% python3 -q
>>> import numpy as np
>>> np.set_printoptions(precision=2, suppress=True, linewidth=120, sign=" ")
>>> rnd = lambda a: np.round(a, 2) + 0
>>> arr = np.array([[1, -1, 1, -1, 1, -1, 1, -1],
...     [1, -1, -1, 1, 1, -1, -1, 1],
...     [1, 1, -1, -1, -1, -1, 1, 1],
...     [1, -1, -1, 1, -1, 1, 1, -1],
...     [1, 1, 1, 1, 1, 1, 1, 1]])
>>> B = arr / np.sqrt((arr ** 2).mean(axis=1, keepdims=True))
>>> rnd(np.linalg.norm(B, axis=1))
array([ 2.83,  2.83,  2.83,  2.83,  2.83])
>>> B[2]
array([ 1.,  1., -1., -1., -1., -1.,  1.,  1.])
>>> arr - arr.mean(axis=1, keepdims=True)
array([[ 1., -1.,  1., -1.,  1., -1.,  1., -1.],
       [ 1., -1., -1.,  1.,  1., -1., -1.,  1.],
       [ 1.,  1., -1., -1., -1., -1.,  1.,  1.],
       [ 1., -1., -1.,  1., -1.,  1.,  1., -1.],
       [ 0.,  0.,  0.,  0.,  0.,  0.,  0.,  0.]])
>>> r0, g = arr[1], arr[3]
>>> r0 @ r0
np.int64(8)
>>> print(r0 @ g)
0
>>> pr = (r0 @ g) / (r0 @ r0) * r0
>>> print((g - pr) @ r0)
0.0
>>> np.linalg.matrix_rank(np.outer(r0, g))
np.int64(1)
>>> left, sv, Vh = np.linalg.svd(arr, full_matrices=False)
>>> print(rnd(Vh @ Vh.T))
[[ 1.  0.  0.  0.  0.]
 [ 0.  1.  0.  0.  0.]
 [ 0.  0.  1.  0.  0.]
 [ 0.  0.  0.  1.  0.]
 [ 0.  0.  0.  0.  1.]]
>>> np.allclose(left * sv @ Vh, arr)
True
>>> left.shape, sv.shape, Vh.shape
((5, 5), (5,), (5, 8))
>>> rnd(np.sqrt((sv ** 2).sum())), rnd(np.linalg.norm(arr))
(np.float64(6.32), np.float64(6.32))
>>> (sv > 1e-8).sum()
np.int64(5)
>>> A = np.loadtxt("w.csv", delimiter=",")
>>> A
array([[ -2.,  -2.,  -2.,  -2.,  -2.],
       [ -2.,  -4.,  -4.,  -4.,  -4.],
       [ -2.,  -4.,  -6.,  -6.,  -6.],
       [ -2.,  -4.,  -6.,  -8.,  -8.],
       [ -2.,  -4.,  -6.,  -8., -10.]])
>>> w1 = np.array([[0, 1], [0, 3], [2, 0], [3, 3], [0, 0]])
>>> coef = np.array([7, -4])
>>> hid = np.maximum(A @ w1 + coef, 0)
>>> print((hid > 0).mean(axis=0))
[ 0.  0.]
>>> (hid > 0).astype(int)
array([[ 0,  0],
       [ 0,  0],
       [ 0,  0],
       [ 0,  0],
       [ 0,  0]])
>>> basis = np.array([[-2, 0, -1], [5, 5, 2]])
>>> print(hid @ basis)
[[ 0.  0.  0.]
 [ 0.  0.  0.]
 [ 0.  0.  0.]
 [ 0.  0.  0.]
 [ 0.  0.  0.]]
>>> (hid @ basis).round(6).argmax(axis=1)
array([ 0,  0,  0,  0,  0])
>>> data = np.array([[-3.98, -3.0, 2.0], [-5.0, 1.02, -3.0], [-4.0, -3.0, 2.02]])
>>> np.allclose(data, data.T)
False
>>> rnd(np.linalg.det(data))
np.float64(-0.52)
>>> rnd(np.sort(np.abs(np.linalg.eigvals(data))))
array([ 0.02,  4.64,  5.6 ])
>>> rnd(np.linalg.matrix_power(data, 4))
array([[ 714.9 ,  152.53,   86.77],
       [ 846.5 ,  649.14, -439.77],
       [ 714.9 ,  152.53,   86.77]])
>>> (data - data.T) / 2
array([[ 0.,  1.,  3.],
       [-1.,  0.,  0.],
       [-3.,  0.,  0.]])
>>> print(rnd(np.abs(np.linalg.eigvals(data)).max()))
5.6
